$ python -q
>>> import numpy as np
>>> import numpy.linalg as la
>>> np.set_printoptions(suppress=True, linewidth=100)
>>> rng = np.random.default_rng(70)
>>> z = rng.integers(0, 2, 4)
>>> arr = np.array([[-1, 2, 1, -3], [-1, 0, -3, 0], [0, -1, 0, 3], [2, 2, 3, 2]]) * (z[:, None] == z)
>>> print(arr)
[[-1  0  0 -3]
 [ 0  0 -3  0]
 [ 0 -1  0  0]
 [ 2  0  0  2]]
>>> vec = np.array([1, 1, 0, 3])
>>> la.norm(arr @ vec) <= la.norm(arr, 2) * la.norm(vec) + 1e-9
np.True_
>>> arr @ vec
array([-10,   0,  -1,   8])
>>> (arr @ vec).argmax()
np.int64(3)
>>> arr * vec
array([[-1,  0,  0, -9],
       [ 0,  0,  0,  0],
       [ 0, -1,  0,  0],
       [ 2,  0,  0,  6]])
>>> (arr * vec).sum(axis=1)
array([-10,   0,  -1,   8])
>>> arr @ (2 * vec)
array([-20,   0,  -2,  16])
>>> arr @ np.eye(4)[1]
array([ 0.,  0., -1.,  0.])
>>> m1 = np.abs(np.array([[0, 2, -3, 3], [1, 2, -3, 3], [-3, 2, -2, 2], [2, -2, -1, 1]])) + np.eye(4)
>>> m1 = m1 / m1.sum(axis=1, keepdims=True)
>>> m1.round(3)
array([[0.111, 0.222, 0.333, 0.333],
       [0.1  , 0.3  , 0.3  , 0.3  ],
       [0.3  , 0.2  , 0.3  , 0.2  ],
       [0.286, 0.286, 0.143, 0.286]])
>>> P = np.triu(np.array([[-1, 8, 5, 5], [-6, 2, -7, 7], [6, -2, 8, 6], [-2, -1, 3, 9]]), 1) + np.eye(4)
>>> M2 = P @ m1 @ la.inv(P)
>>> la.matrix_rank(M2)
np.int64(4)
>>> round(np.trace(M2), 3), round(float(np.trace(m1)), 3)
(np.float64(0.997), 0.997)
>>> round(la.det(M2), 3)
np.float64(-0.002)
>>> print(np.round(la.matrix_power(m1, 100), 3))
[[0.206 0.254 0.263 0.277]
 [0.206 0.254 0.263 0.277]
 [0.206 0.254 0.263 0.277]
 [0.206 0.254 0.263 0.277]]
>>> print(np.round(m1.sum(axis=1), 3))
[1. 1. 1. 1.]
>>> pr = np.eye(4)[3]
>>> for _ in range(3):
...     pr = pr @ m1
...     print(pr.round(3))
... 
[0.286 0.286 0.143 0.286]
[0.185 0.259 0.265 0.291]
[0.209 0.255 0.26  0.276]
>>> A = np.loadtxt("w.csv", delimiter=",")
>>> A
array([[-0.617, -6.834,  2.007, -0.539],
       [ 1.259, -5.058,  2.362, -1.351],
       [ 1.018, -3.604,  1.431, -1.453]])
>>> t = np.radians(72)
>>> Rm = np.eye(4)
>>> Rm[0, 0] = Rm[2, 2] = np.cos(t)
>>> Rm[0, 2], Rm[2, 0] = -np.sin(t), np.sin(t)
>>> Rm.round(3)
array([[ 0.309,  0.   , -0.951,  0.   ],
       [ 0.   ,  1.   ,  0.   ,  0.   ],
       [ 0.951,  0.   ,  0.309,  0.   ],
       [ 0.   ,  0.   ,  0.   ,  1.   ]])
>>> M2 = A @ Rm.T
>>> np.round(np.abs(M2 - A).max(axis=0), 3)
array([3.116, 0.   , 1.974, 0.   ])
>>> feats = np.array([[0, 0, 0, 1], [0, 3, 1, 2], [1, 1, 1, 0], [0, 1, 1, 0]])
>>> feats[:, 0] = 3 * feats[:, 2]
>>> feats
array([[0, 0, 0, 1],
       [3, 3, 1, 2],
       [3, 1, 1, 0],
       [3, 1, 1, 0]])
>>> Uu, sigma, Vt = la.svd(feats)
>>> print(np.argmax(sigma[:-1] / (sigma[1:] + 1e-6)) + 1)
3
>>> sigma.round(3) + 0
array([6.399, 2.153, 0.649, 0.   ])
>>> M2 = Uu[:, :3] @ np.diag(sigma[:3]) @ Vt[:3]
>>> print(np.round(la.norm(feats - M2) / la.norm(feats), 3))
0.0
>>> round(np.abs(feats - M2).max(), 3)
np.float64(0.0)
>>> la.matrix_rank(feats, rtol=0.05)
np.int64(3)
>>> rk = la.matrix_rank(feats)
>>> rk
np.int64(3)
>>> ns = la.svd(feats)[2][rk:].T
>>> ns.shape
(4, 1)
>>> la.matrix_rank(feats.T @ feats), la.matrix_rank(feats @ feats.T)
(np.int64(3), np.int64(3))
>>> np.round(ns[:, 0] / ns[np.abs(ns[:, 0]).round(6).argmax(), 0], 3) + 0
array([-0.333,  0.   ,  1.   ,  0.   ])
>>> np.round(ns @ ns.T, 3) + 0
array([[ 0.1,  0. , -0.3,  0. ],
       [ 0. ,  0. ,  0. ,  0. ],
       [-0.3,  0. ,  0.9,  0. ],
       [ 0. ,  0. ,  0. ,  0. ]])
>>> vec = np.array([-2, 4, -3, 0])
>>> a = np.maximum(A @ vec, 0)
>>> np.flatnonzero(a > 1e-9)
array([], dtype=int64)
>>> A * (a > 1e-9)[:, None]
array([[-0., -0.,  0., -0.],
       [ 0., -0.,  0., -0.],
       [ 0., -0.,  0., -0.]])
>>> J = np.loadtxt("dump.csv", delimiter=",")
>>> J
array([[-3., -3., -3.],
       [-3., -6., -6.],
       [-3., -6., -9.]])
>>> np.round(la.det(2 * J), 3), np.round(la.det(J), 3)
(np.float64(-216.0), np.float64(-27.0))
>>> np.round(la.eigvals(J), 3)
array([-15.147,  -1.929,  -0.924])
>>> np.einsum("ij,ji->", J, J)
np.float64(234.0)
>>> np.allclose(J @ J.T, J.T @ J)
True
>>> print(round(np.abs(la.eigvals(J)).max(), 3))
15.147
>>> print((J + J.T) / 2)
[[-3. -3. -3.]
 [-3. -6. -6.]
 [-3. -6. -9.]]
>>> data = np.loadtxt("block15.csv", delimiter=",")
>>> data
array([[ 1., -1.],
       [ 1.,  0.],
       [ 1.,  1.]])
>>> w1 = np.array([[2, 2, 0, 0, 2], [2, 1, 2, 1, 0]])
>>> beta = np.array([2, 0, 2, 0, 0])
>>> act = np.maximum(data @ w1 + beta, 0)
>>> la.matrix_rank(act)
np.int64(3)
>>> print(act)
[[2. 1. 0. 0. 2.]
 [4. 2. 2. 0. 2.]
 [6. 3. 4. 1. 2.]]
>>> (act > 0).astype(int)
array([[1, 1, 0, 0, 1],
       [1, 1, 1, 0, 1],
       [1, 1, 1, 1, 1]])
>>> cent = np.array([[3, 0], [3, 0], [0, 3], [2, 1], [3, 0]])
>>> (act @ cent).round(6).argmax(axis=1)
array([0, 0, 0])
>>> act @ cent
array([[15.,  0.],
       [24.,  6.],
       [35., 13.]])
>>> w1 @ cent
array([[18,  0],
       [11,  7]])
